% ipython --no-banner

In [1]: import numpy as np

In [2]: np.set_printoptions(precision=2, suppress=True, linewidth=100, floatmode="fixed")

In [3]: rng = np.random.default_rng(20985)

In [4]: z = rng.integers(0, 2, 3)

In [5]: mat = (z[:, None] == z) * -1 + np.eye(3)

In [6]: print(mat)
[[ 0.00 -1.00 -1.00]
 [-1.00  0.00 -1.00]
 [-1.00 -1.00  0.00]]

In [7]: # symmetric, so the eigenvalues are real

In [8]: x0 = np.array([-8, -1, 5])

In [9]: target = mat @ x0

In [10]: print(target)
[-4.00  3.00  9.00]

In [11]: print(np.linalg.solve(mat, mat[:, 2]))
[-0.00 -0.00  1.00]

In [12]: print(np.linalg.solve(mat, target))
[-8.00 -1.00  5.00]

In [13]: print(np.linalg.solve(mat.T, mat[1]))
[-0.00  1.00  0.00]

In [14]: vals, evecs = np.linalg.eigvalsh(mat)
ValueError: too many values to unpack (expected 2)


In [15]: vals, evecs = np.linalg.eigh(mat)

In [16]: print(vals)
[-2.00  1.00  1.00]

In [17]: print(np.unique(vals.round(6) + 0, return_counts=True)[1])
[1 2]

In [18]: print(np.round(evecs.T @ evecs, 2) + 0)
[[1.00 0.00 0.00]
 [0.00 1.00 0.00]
 [0.00 0.00 1.00]]

In [19]: print(np.linalg.eigvalsh(mat + 5 * np.eye(3)))
[3.00 6.00 6.00]

In [20]: print(np.round(evecs.T @ mat @ evecs, 2) + 0)
[[-2.00  0.00  0.00]
 [ 0.00  1.00  0.00]
 [ 0.00  0.00  1.00]]

In [21]: print(np.linalg.svd(mat, compute_uv=False))
[2.00 1.00 1.00]

In [22]: A2 = np.linalg.inv(mat)

In [23]: print(round(float(np.linalg.cond(mat)), 2))
2.0

In [24]: print(mat @ A2)
[[1.00 0.00 0.00]
 [0.00 1.00 0.00]
 [0.00 0.00 1.00]]

In [25]: print(np.linalg.det(mat) * A2)
[[-1.00  1.00  1.00]
 [ 1.00 -1.00  1.00]
 [ 1.00  1.00 -1.00]]

In [26]: A2 = np.array([[1, 7], [5, 6]])

In [27]: C = np.kron(A2, mat)

In [28]: print(np.round(np.linalg.norm(C, 2), 2), np.round(np.linalg.norm(A2, 2) * np.linalg.norm(mat, 2), 2))
20.28 20.28

In [29]: print(C)
[[ 0.00 -1.00 -1.00  0.00 -7.00 -7.00]
 [-1.00  0.00 -1.00 -7.00  0.00 -7.00]
 [-1.00 -1.00  0.00 -7.00 -7.00  0.00]
 [ 0.00 -5.00 -5.00  0.00 -6.00 -6.00]
 [-5.00  0.00 -5.00 -6.00  0.00 -6.00]
 [-5.00 -5.00  0.00 -6.00 -6.00  0.00]]

In [30]: z = rng.permutation(6)

In [31]: print(z)
[2 4 1 3 0 5]

In [32]: A2 = C[z][:, z]

In [33]: print(np.diag(A2))
[0.00 0.00 0.00 0.00 0.00 0.00]

In [34]: print(round(float(np.linalg.det(A2)), 2), np.round(np.linalg.det(C[z]), 2))
-97556.0 97556.0

In [35]: print(np.trace(A2))
0.0

In [36]: A = np.loadtxt("test13.csv", delimiter=",")

In [37]: print(A)
[[ 2.00  0.00  0.00  0.00  0.00  0.00]
 [ 2.00 -3.00  0.00  0.00  0.00  0.00]
 [ 0.00  1.00  0.00  0.00  0.00  0.00]
 [ 0.00  0.00  2.00  0.00  0.00  0.00]
 [ 0.00  0.00  2.00 -3.00  0.00  0.00]
 [ 0.00  0.00  0.00  1.00  0.00  0.00]
 [ 0.00  0.00  0.00  0.00  2.00  0.00]
 [ 0.00  0.00  0.00  0.00  2.00 -3.00]
 [ 0.00  0.00  0.00  0.00  0.00  1.00]]

In [38]: print(np.round(np.linalg.norm(A, 1), 2), round(float(np.linalg.norm(A, np.inf)), 2))
4.0 5.0

In [39]: print(np.round(np.linalg.norm(A, 2), 2))
3.88

In [40]: print(round(np.linalg.norm(A[2], 1), 2), np.round(np.linalg.norm(A[2], np.inf), 2))
1.0 1.0

In [41]: print(np.linalg.norm(A, axis=0))
[2.83 3.16 2.83 3.16 2.83 3.16]

In [42]: print(np.linalg.norm(A, axis=1))
[2.00 3.61 1.00 2.00 3.61 1.00 2.00 3.61 1.00]

In [43]: print(round(np.linalg.norm(A, "nuc"), 2))
16.77

In [44]: cov = A.T @ A

In [45]: print(np.allclose(cov, cov.T))
True

In [46]: print(np.linalg.eigvalsh(cov)[::-1])
[15.08 15.08 15.08  2.92  2.92  2.92]

In [47]: print(np.linalg.matrix_rank(cov))
6

In [48]: print(np.linalg.svd(A, compute_uv=False) ** 2)
[15.08 15.08 15.08  2.92  2.92  2.92]

In [49]: print(np.diag(cov))
[ 8.00 10.00  8.00 10.00  8.00 10.00]

In [50]: print(cov)
[[ 8.00 -6.00  0.00  0.00  0.00  0.00]
 [-6.00 10.00  0.00  0.00  0.00  0.00]
 [ 0.00  0.00  8.00 -6.00  0.00  0.00]
 [ 0.00  0.00 -6.00 10.00  0.00  0.00]
 [ 0.00  0.00  0.00  0.00  8.00 -6.00]
 [ 0.00  0.00  0.00  0.00 -6.00 10.00]]

In [51]: vals, evecs = np.linalg.eigh(mat)

In [52]: x0 = np.array([6, 2, 9])

In [53]: print(np.linalg.eigvalsh(mat[1:, 1:]))
[-1.00  1.00]

In [54]: print(evecs * np.abs(vals) @ evecs.T)
[[1.33 0.33 0.33]
 [0.33 1.33 0.33]
 [0.33 0.33 1.33]]

In [55]: print(np.abs(mat).sum(axis=1).max(), round(np.abs(vals).max(), 2))
2.0 2.0

In [56]: U, sig = np.linalg.svd(A)
ValueError: too many values to unpack (expected 2)


In [57]: U, sig, vt = np.linalg.svd(A, full_matrices=False)

In [58]: print(U.shape, sig.shape, vt.shape)
(9, 6) (6,) (6, 6)

In [59]: print(sig)
[3.88 3.88 3.88 1.71 1.71 1.71]

In [60]: print(np.round(vt @ vt.T, 2) + 0)
[[1.00 0.00 0.00 0.00 0.00 0.00]
 [0.00 1.00 0.00 0.00 0.00 0.00]
 [0.00 0.00 1.00 0.00 0.00 0.00]
 [0.00 0.00 0.00 1.00 0.00 0.00]
 [0.00 0.00 0.00 0.00 1.00 0.00]
 [0.00 0.00 0.00 0.00 0.00 1.00]]

In [61]: print(np.cumsum(sig ** 2) / np.sum(sig ** 2))
[0.28 0.56 0.84 0.89 0.95 1.00]

In [62]: x0 = np.array([-2, 1, 1, 2, 0, -1])

In [63]: target = A @ x0

In [64]: print(np.round(np.linalg.lstsq(A, target)[0], 2) + 0)
[-2.00  1.00  1.00  2.00  0.00 -1.00]

In [65]: print(np.round(np.linalg.pinv(A) @ A, 2) + 0)
[[1.00 0.00 0.00 0.00 0.00 0.00]
 [0.00 1.00 0.00 0.00 0.00 0.00]
 [0.00 0.00 1.00 0.00 0.00 0.00]
 [0.00 0.00 0.00 1.00 0.00 0.00]
 [0.00 0.00 0.00 0.00 1.00 0.00]
 [0.00 0.00 0.00 0.00 0.00 1.00]]

In [66]: target = target + 0.05 * rng.normal(size=9)

In [67]: print(target)
[-3.99 -7.00  1.04  2.01 -4.00  1.91 -0.05  3.00 -0.99]

In [68]: c, *_ = np.linalg.lstsq(A, target)

In [69]: print(c.round())
[-2.00  1.00  1.00  2.00 -0.00 -1.00]

In [70]: print(np.round(A.T @ (target - A @ c), 2) + 0)
[0.00 0.00 0.00 0.00 0.00 0.00]

In [71]: print(c)
[-1.99  1.01  0.99  1.99 -0.02 -1.01]

In [72]: print([round(float(np.linalg.norm(np.linalg.solve(A.T @ A + lam * np.eye(6), A.T @ target))), 2) for lam in (0, 1, 10, 100)])
[3.31, 2.81, 1.51, 0.32]

In [73]: print(round(np.linalg.norm(target - A @ c), 2))
0.09

In [74]: X = np.load("case15.npy")

In [75]: print(X)
[[ 0  2  0]
 [ 1  4  1]
 [ 2  4  2]
 [ 4  4  2]
 [ 7  4  2]
 [10  5  4]
 [13  8  7]
 [13 11  7]
 [16 11  8]
 [16 12  8]
 [18 13 10]
 [20 14 13]
 [20 17 15]
 [21 17 15]
 [24 19 17]
 [26 21 18]
 [26 24 20]
 [28 26 21]
 [30 28 24]
 [31 29 25]
 [32 29 26]
 [33 32 26]]

In [76]: f, r1 = X[2], X[18]

In [77]: print(f @ f)
24

In [78]: print(f @ r1)
220

In [79]: p = (f @ r1) / (f @ f) * f

In [80]: print(np.outer(f, r1))
[[ 60  56  48]
 [120 112  96]
 [ 60  56  48]]

In [81]: print(p)
[18.33 36.67 18.33]

In [82]: print(round(float((r1 - p) @ f), 2))
0.0

In [83]: print(round(float(np.linalg.norm(X, 2) / np.linalg.norm(X)), 2))
1.0

In [84]: print(np.argsort(-np.linalg.norm(X, axis=0).round(6), kind="stable")[:3])
[0 1 2]

In [85]: U, sig, vt = np.linalg.svd(X, full_matrices=False)

In [86]: print(np.cumsum(sig ** 2) / np.sum(sig ** 2))
[1.00 1.00 1.00]

In [87]: print(sig / sig[0])
[1.00 0.06 0.03]

In [88]: Xs = X - X.mean(axis=0)

In [89]: evecs = np.linalg.svd(Xs)[2][:1]

In [90]: A2 = Xs - Xs @ evecs.T @ evecs

In [91]: print((Xs @ evecs.T).std(axis=0))
[16.30]

In [92]: print(A2.std(axis=0))
[1.35 1.06 0.74]

In [93]: print(np.cov(Xs @ evecs.T, rowvar=False))
278.4394589573146

In [94]: print(np.diag(evecs.T @ evecs))
[0.39 0.33 0.28]

In [95]: hat = X @ np.linalg.solve(X.T @ X, X.T)

In [96]: print(np.allclose(hat @ hat, hat))
True

In [97]: W0 = np.array([[6, 9, 1, 2], [1, 8, 4, 6], [4, 2, 4, 7], [0, 7, 4, 7]])

In [98]: print(W0)
[[6 9 1 2]
 [1 8 4 6]
 [4 2 4 7]
 [0 7 4 7]]

In [99]: blk = np.stack([W0, 2 * W0, W0[::-1]])

In [100]: print(np.linalg.det(blk))
[ 245.00 3920.00  245.00]

In [101]: print(round(float(np.linalg.norm(W0)), 2))
20.93

In [102]: print(W0 - W0[0])
[[ 0  0  0  0]
 [-5 -1  3  4]
 [-2 -7  3  5]
 [-6 -2  3  5]]

In [103]: print(np.linalg.svd(W0, compute_uv=False))
[19.15  6.90  4.84  0.38]

In [104]: print(np.count_nonzero(W0))
15

In [105]: print(np.unravel_index(np.abs(W0).argmax(), W0.shape))
(np.int64(0), np.int64(1))

In [106]: print(W0.shape)
(4, 4)

In [107]: print(np.diff(W0, axis=0))
[[-5 -1  3  4]
 [ 3 -6  0  1]
 [-4  5  0  0]]

In [108]: print(W0.sum(axis=0))
[11 26 13 22]

In [109]: W0[4]
IndexError: index 4 is out of bounds for axis 0 with size 4
